$ ipython --no-banner

In [1]: import numpy as np

In [2]: import numpy.linalg as la

In [3]: np.set_printoptions(precision=1, suppress=True, linewidth=120, floatmode="fixed")

In [4]: A = np.loadtxt("arr.csv", delimiter=",")

In [5]: A
Out[5]: 
array([[ 1.7, -0.9,  1.0, -0.1, -1.1,  1.6, -2.0, -0.6, -0.3,  0.7, -2.6, -0.2, -1.0,  1.6],
       [ 1.4, -1.2, -0.4, -0.9,  0.6,  0.3, -0.6, -1.4, -0.9,  0.2,  0.4, -0.7,  0.6,  0.6],
       [ 0.4, -0.9,  1.7, -0.8, -0.7,  0.3, -0.7,  1.6,  0.9, -0.2, -0.9,  0.8, -2.1,  0.3],
       [-2.0, -0.9,  1.9, -1.1,  0.5,  0.5,  0.1, -0.9,  1.4,  0.8, -0.5,  0.0, -1.3, -0.8],
       [-0.7,  0.6, -0.4,  1.3,  0.1,  1.0, -0.4,  0.2, -0.5,  0.0,  0.2,  0.1,  0.2, -0.1],
       [-0.8,  1.0, -1.8,  0.6,  1.4,  0.9, -0.6, -0.5,  0.3, -1.0, -2.0, -1.0,  0.9, -0.1],
       [ 0.6,  0.2, -0.9, -0.3,  0.5,  1.5, -0.3, -1.0, -1.0,  0.9,  0.5, -1.6, -0.7,  0.9],
       [-0.5, -0.2, -0.1, -0.7,  0.7,  1.6,  0.7,  1.3,  0.4, -1.4,  0.7, -0.7,  0.9,  1.5],
       [-0.8, -2.3,  1.2,  0.6,  1.8, -0.4,  0.2,  0.9, -0.9,  0.5, -1.3,  0.5,  1.2, -0.3],
       [-0.6, -0.4,  0.1,  1.4, -0.9, -0.2,  0.8,  1.8, -2.5,  0.9, -1.4,  0.7, -0.7, -0.4],
       [-0.6,  1.0,  0.5,  0.7, -2.2, -0.4,  0.6,  0.2,  0.3, -1.4,  1.0, -0.1,  0.1, -3.9],
       [-0.1, -0.5, -0.1,  0.4,  1.0,  0.5,  0.3,  0.1,  0.7,  1.6,  1.2, -0.2,  0.9, -0.9],
       [-0.8,  1.1, -0.1,  1.5,  0.1,  1.2, -0.9,  0.1, -0.6,  0.0,  0.7, -0.3,  0.4, -0.6],
       [-0.3,  0.7, -1.8, -1.3,  0.5, -0.7,  1.0,  0.5, -1.4, -1.7,  0.5,  1.6,  0.1,  0.6],
       [ 1.2,  0.7, -0.5,  0.4,  1.7,  0.5,  2.3, -2.2,  0.2, -1.7,  0.0, -1.0,  0.7, -0.9]])

In [6]: ang = np.radians(176)

In [7]: Rm = np.eye(14)

In [8]: Rm[13, 13] = Rm[4, 4] = np.cos(ang)

In [9]: Rm[13, 4], Rm[4, 13] = -np.sin(ang), np.sin(ang)

In [10]: out = A @ Rm.T

In [11]: np.allclose(A @ A.T, out @ out.T)
Out[11]: True

In [12]: np.abs(out - A).max(axis=0)
Out[12]: array([0.0, 0.0, 0.0, 0.0, 4.1, 0.0, 0.0, 0.0, 0.0, 0.0, 0.0, 0.0, 0.0, 7.9])

In [13]: round(float(la.det(Rm)), 1), np.round(np.trace(Rm), 1)
Out[13]: (1.0, np.float64(10.0))

In [14]: la.svd(A, compute_uv=False), la.svd(out, compute_uv=False)
Out[14]: 
(array([7.1, 6.5, 5.1, 4.8, 4.7, 3.9, 3.8, 2.9, 2.7, 2.1, 1.6, 1.4, 1.0, 0.3]),
 array([7.1, 6.5, 5.1, 4.8, 4.7, 3.9, 3.8, 2.9, 2.7, 2.1, 1.6, 1.4, 1.0, 0.3]))
